$ python -q
>>> import numpy as np
>>> np.set_printoptions(precision=2, suppress=True, linewidth=160)
>>> Q, _ = np.linalg.qr(np.array([[-1.6, 1.3, 1.2, 0.8],
...     [-0.3, 0.7, -0.4, -1.5],
...     [0.2, -1.3, -0.2, -0.7],
...     [1.7, -0.7, 0.1, 1.6]]))
>>> arr = 4 * Q
>>> print(arr)
[[-2.71 -0.67  2.61  1.19]
 [-0.51 -1.47 -2.24  2.92]
 [ 0.34  3.43  0.31  2.01]
 [ 2.88 -1.29  2.02  1.4 ]]
>>> C2 = arr.T @ arr
>>> print(np.diag(C2))
[16. 16. 16. 16.]
>>> print(round(np.trace(C2), 2), round(float((arr ** 2).sum()), 2))
64.0 64.0
>>> Q = arr.astype(float).copy()
>>> for j in range(4):
...     Q[:, j] -= Q[:, :j] @ (Q[:, :j].T @ Q[:, j])
...     Q[:, j] /= np.linalg.norm(Q[:, j])
... 
>>> print(np.round(Q.T @ Q, 2) + 0)
[[1. 0. 0. 0.]
 [0. 1. 0. 0.]
 [0. 0. 1. 0.]
 [0. 0. 0. 1.]]
>>> print(np.round(Q.T @ arr, 2) + 0)
[[4. 0. 0. 0.]
 [0. 4. 0. 0.]
 [0. 0. 4. 0.]
 [0. 0. 0. 4.]]
>>> print(np.round(arr @ arr.T, 2) + 0)
[[16.  0.  0.  0.]
 [ 0. 16.  0.  0.]
 [ 0.  0. 16.  0.]
 [ 0.  0.  0. 16.]]
>>> print(np.linalg.pinv(arr))
[[-0.17 -0.03  0.02  0.18]
 [-0.04 -0.09  0.21 -0.08]
 [ 0.16 -0.14  0.02  0.13]
 [ 0.07  0.18  0.13  0.09]]
>>> print(round(float(arr[:, 3] @ arr[:, 1]), 2))
0.0
>>> x0 = np.array([2, 1, 0, 2])
>>> y = arr @ x0
>>> print(y)
[-3.7   3.37  8.13  7.27]
>>> print(np.linalg.solve(arr, arr[:, 3]))
[0. 0. 0. 1.]
>>> print(np.round(np.linalg.solve(arr, y), 2) + 0)
[2. 1. 0. 2.]
>>> J = np.load("mat.npy")
>>> print(J)
[[-0.88  0.29  0.49]
 [ 0.29 -2.92  0.44]
 [ 0.49  0.44  0.81]]
>>> rng = np.random.default_rng(13695)
>>> other = J + rng.integers(-2, 3, (3, 1)) @ rng.integers(-2, 3, (1, 3))
>>> print(other)
[[-2.88 -0.71 -1.51]
 [ 2.29 -1.92  2.44]
 [-1.51 -0.56 -1.19]]
>>> print(other - J)
[[-2. -1. -2.]
 [ 2.  1.  2.]
 [-2. -1. -2.]]
>>> print(np.linalg.matrix_rank(other - J, tol=1e-8))
1
>>> ev, vecs = np.linalg.eigh(J)
>>> print(np.abs(vecs[:, -1]).round(6).argmax())
2
>>> print(np.round(vecs.T @ J @ vecs, 2) + 0)
[[-3.    0.    0.  ]
 [ 0.   -1.    0.  ]
 [ 0.    0.    1.01]]
>>> print(round(ev.sum(), 2), round(np.trace(J), 2))
-2.99 -2.99
>>> print(vecs @ np.diag(ev) @ vecs.T)
[[-0.88  0.29  0.49]
 [ 0.29 -2.92  0.44]
 [ 0.49  0.44  0.81]]
>>> print((ev > 1e-8).sum(), (ev < -1e-8).sum())
1 2
>>> m1 = np.loadtxt("block0.csv", delimiter=",")
>>> print(m1)
[[ 4. -3. -2.]
 [ 3.  1.  2.]
 [ 5.  0. -1.]]
>>> labels = rng.permutation(3)
>>> other = m1[:, labels] * rng.choice([-1, 1], 3)
>>> print(other)
[[-3. -2. -4.]
 [ 1.  2. -3.]
 [ 0. -1. -5.]]
>>> U, _, VT = np.linalg.svd(m1.T @ other)
>>> print(np.round(U @ VT, 2) + 0)
[[ 0.  0. -1.]
 [ 1.  0.  0.]
 [ 0.  1.  0.]]
>>> data = np.load("x.npy")
>>> print(data)
[[2.3 1. ]
 [2.  1.3]]
>>> ev, vecs = np.linalg.eig(data)
>>> print(round(np.prod(ev), 2))
0.99
>>> print(np.sort(np.linalg.eigvals(np.linalg.inv(data))))
[0.3  3.33]
>>> print(np.sort(np.linalg.eigvals(data @ data)))
[ 0.09 10.89]
>>> P = np.triu(np.array([[2, 0], [-3, -3]]), 1) + np.eye(2)
>>> other = P @ data @ np.linalg.inv(P)
>>> print(np.round(np.linalg.det(other), 2))
0.99
>>> print(other)
[[2.3 1. ]
 [2.  1.3]]
>>> print(np.linalg.matrix_rank(other))
2
>>> print(np.kron(np.eye(2, dtype=int), other))
[[2.3 1.  0.  0. ]
 [2.  1.3 0.  0. ]
 [0.  0.  2.3 1. ]
 [0.  0.  2.  1.3]]
>>> print(np.einsum("ij,ji->", other, other))
10.98
>>> print(np.linalg.eigvals(other))
[3.3 0.3]
>>> print(round(np.einsum("ii->", other), 2))
3.6
>>> print(np.poly(other))
[ 1.   -3.6   0.99]
>>> labels = rng.permutation(2)
>>> print(labels)
[0 1]
>>> other = data[labels][:, labels]
>>> print(np.sort(np.abs(np.linalg.eigvals(other))))
[0.3 3.3]
>>> print(round(np.trace(other), 2))
3.6
>>> print(np.kron(np.eye(2, dtype=int), data))
[[2.3 1.  0.  0. ]
 [2.  1.3 0.  0. ]
 [0.  0.  2.3 1. ]
 [0.  0.  2.  1.3]]
>>> print(np.linalg.eigvals(data))
[3.3 0.3]
>>> print(round(float(np.linalg.det(data.T)), 2))
0.99
>>> print(round(float(np.linalg.eigvals(data).sum().real), 2))
3.6
>>> print(np.poly(data))
[ 1.   -3.6   0.99]
>>> print(round(float(np.einsum("ii->", data)), 2))
3.6
>>> F = np.load("run3.npy")
>>> print(F)
[[  1  -4  16 -64]
 [  1  -3   9 -27]
 [  1  -2   4  -8]
 [  1  -1   1  -1]
 [  1   0   0   0]]
>>> x0 = np.array([4, 2, 3, 1])
>>> y = F @ x0
>>> print(np.linalg.solve(F.T @ F, F.T @ y))
[4. 2. 3. 1.]
>>> y = y + 0.05 * rng.normal(size=5)
>>> print(y)
[-19.99  -1.98   4.03   4.04   4.01]
>>> b, *_ = np.linalg.lstsq(F, y)
>>> print([round(float(np.linalg.norm(np.linalg.solve(F.T @ F + lam * np.eye(4), F.T @ y))), 2) for lam in (0, 1, 10, 100)])
[5.46, 2.96, 1.63, 0.41]
>>> print(b.round())
[4. 2. 3. 1.]
>>> print(np.round(F.T @ (y - F @ b), 2) + 0)
[0. 0. 0. 0.]
